$ python -q
>>> import numpy as np
>>> import numpy.linalg as la
>>> np.set_printoptions(precision=3, suppress=True, linewidth=100)
>>> rd = lambda a: np.round(a, 3) + 0
>>> m1 = np.loadtxt("mat.csv", delimiter=",")
>>> rd(m1)
array([[-0.122, -0.073,  0.148,  0.096,  0.107,  0.706, -0.303, -0.027,  0.315, -0.349,  0.335,
         0.115],
       [-0.081, -0.254,  0.298, -0.619, -0.445,  0.236,  0.041,  0.135, -0.161,  0.005, -0.285,
         0.274],
       [-0.081,  0.04 , -0.093, -0.421,  0.526, -0.16 , -0.011, -0.402,  0.396,  0.036, -0.196,
         0.381],
       [-0.162,  0.589,  0.008,  0.209, -0.494,  0.138,  0.203, -0.229,  0.34 ,  0.238, -0.106,
         0.208],
       [-0.446, -0.099, -0.572, -0.227, -0.153,  0.077, -0.399, -0.029, -0.018,  0.391,  0.153,
        -0.214],
       [-0.244, -0.093, -0.123,  0.056, -0.078, -0.351,  0.135,  0.516,  0.174, -0.094,  0.413,
         0.539],
       [ 0.365,  0.354,  0.276, -0.272,  0.211,  0.1  , -0.158,  0.342,  0.048,  0.545,  0.307,
        -0.03 ],
       [ 0.284, -0.328, -0.002,  0.355, -0.075,  0.041, -0.258, -0.332, -0.273,  0.371,  0.068,
         0.533],
       [ 0.244, -0.041, -0.549, -0.035,  0.166,  0.48 ,  0.562,  0.161, -0.11 ,  0.083, -0.059,
         0.118],
       [-0.041,  0.368, -0.045, -0.283, -0.031, -0.041,  0.101, -0.374, -0.535, -0.277,  0.504,
         0.105],
       [-0.528,  0.262,  0.161,  0.218,  0.386,  0.161, -0.074,  0.228, -0.439,  0.101, -0.327,
         0.192],
       [ 0.365,  0.354, -0.364, -0.043, -0.114, -0.05 , -0.514,  0.235, -0.053, -0.361, -0.316,
         0.2  ]])
>>> assert m1 == m1.T
Traceback (most recent call last):
  File "<python-input-6>", line 1, in <module>
    assert m1 == m1.T
           ^^^^^^^^^^
ValueError: The truth value of an array with more than one element is ambiguous. Use a.any() or a.all()
>>> rd(la.det(m1))
np.float64(-1.0)
>>> M2 = m1 / np.sqrt((m1 ** 2).mean(axis=1, keepdims=True))
>>> la.matrix_rank(M2) == la.matrix_rank(m1)
np.True_
>>> rd(M2[3])
array([-0.562,  2.039,  0.026,  0.724, -1.71 ,  0.479,  0.703, -0.794,  1.179,  0.823, -0.368,
        0.722])
>>> Uu, s, VT = la.svd(m1, full_matrices=False)
>>> rd(s)
array([1., 1., 1., 1., 1., 1., 1., 1., 1., 1., 1., 1.])
>>> rd(np.sqrt((s ** 2).sum())), rd(la.norm(m1))
(np.float64(3.464), np.float64(3.464))
>>> np.allclose(Uu * s @ VT, m1)
True
>>> rd(s / s[0])
array([1., 1., 1., 1., 1., 1., 1., 1., 1., 1., 1., 1.])
>>> rd(np.cumsum(s ** 2) / np.sum(s ** 2))
array([0.083, 0.167, 0.25 , 0.333, 0.417, 0.5  , 0.583, 0.667, 0.75 , 0.833, 0.917, 1.   ])
>>> X = np.loadtxt("data.csv", delimiter=",")
>>> X
array([[ 3.,  2., -3.,  1., -3., -2.,  1.,  0.],
       [ 2.,  3.,  2., -3.,  1., -3., -2.,  1.],
       [-3.,  2.,  3.,  2., -3.,  1., -3., -2.],
       [ 1., -3.,  2.,  3.,  2., -3.,  1., -3.],
       [-3.,  1., -3.,  2.,  3.,  2., -3.,  1.],
       [-2., -3.,  1., -3.,  2.,  3.,  2., -3.],
       [ 1., -2., -3.,  1., -3.,  2.,  3.,  2.],
       [ 0.,  1., -2., -3.,  1., -3.,  2.,  3.]])
>>> # equal to its transpose
>>> np.all(la.eigvalsh(X) > 0)
np.False_
>>> rd(la.eigvalsh(X).min())
np.float64(-8.112)
>>> rd(la.norm(X, 2) / la.norm(X))
np.float64(0.53)
>>> la.matrix_rank(X, rtol=0.1)
np.int64(7)
>>> x0 = np.array([0, 1, 2, -2, -2, -3, 0, -2])
>>> h = np.maximum(X @ x0, 0)
>>> np.maximum(X @ (3 * x0), 0)
array([18., 54., 33., 18.,  0.,  0.,  0., 12.])
>>> rd(np.tanh(X @ x0))
array([ 1.   ,  1.   ,  1.   ,  1.   , -1.   , -0.964, -1.   ,  0.999])
>>> np.maximum(X @ x0, 0) - np.maximum(-X @ x0, 0)
array([  6.,  18.,  11.,   6., -23.,  -2., -14.,   4.])
>>> h
array([ 6., 18., 11.,  6.,  0.,  0.,  0.,  4.])
